$ python3 -q
>>> import numpy as np
>>> from numpy import linalg as LA
>>> np.set_printoptions(suppress=True, linewidth=120)
>>> data = np.load("sample0.npy")
>>> print(data)
[[ 3  1 -1  0]
 [ 3 -1  3  1]
 [ 1  0  1  3]
 [-2  1 -3  2]]
>>> B = data[0, 0] * data[1:] - np.outer(data[1:, 0], data[0])
>>> print(B)
[[  0  -6  12   3]
 [  0  -1   4   9]
 [  0   5 -11   6]]
>>> print(LA.matrix_rank(B), LA.matrix_rank(data))
3 4
>>> print(np.round(data[:, 0] / data[0, 0], 2))
[ 1.    1.    0.33 -0.67]
>>> def softmax(z):
...     e = np.exp(z - z.max(axis=-1, keepdims=True))
...     return e / e.sum(axis=-1, keepdims=True)
... 
>>> print(np.round(softmax(10 * B[0]), 2) + 0)
[0. 0. 1. 0.]
>>> print(np.round(softmax(B).sum(axis=1), 2))
[1. 1. 1.]
>>> print(np.round(softmax(B[0] + 3), 2) + 0)
[0. 0. 1. 0.]
>>> print(np.round(softmax(B[0]), 2) + 0)
[0. 0. 1. 0.]
>>> scores = B @ B.T / np.sqrt(4)
>>> print(np.round(softmax(scores), 2) + 0)
[[1. 0. 0.]
 [0. 1. 0.]
 [0. 0. 1.]]
>>> U, sig, vt = LA.svd(data)
>>> print(sig.round(2))
[5.99 3.83 3.08 0.24]
>>> B = U[:, :3] @ np.diag(sig[:3]) @ vt[:3]
>>> print(round(LA.norm(data - B) / LA.norm(data), 2))
0.03
>>> print(round(float(LA.norm(data - B, 2)), 2), round(float(sig[3]), 2))
0.24 0.24
>>> mat = np.load("test2.npy")
>>> print(mat)
[[-12  -1  -1  -1]
 [ -2   7   2   1]
 [ -2   1  -3   0]
 [  1   1   1 -14]]
>>> q = mat.astype(float).copy()
>>> for j in range(4):
...     q[:, j] -= q[:, :j] @ (q[:, :j].T @ q[:, j])
...     q[:, j] /= LA.norm(q[:, j])
... 
>>> print(np.round(q.T @ mat, 2) + 0)
[[12.37 -0.24  1.21 -0.32]
 [ 0.    7.21  1.84 -0.84]
 [ 0.    0.    3.18 -2.84]
 [ 0.    0.    0.   13.75]]
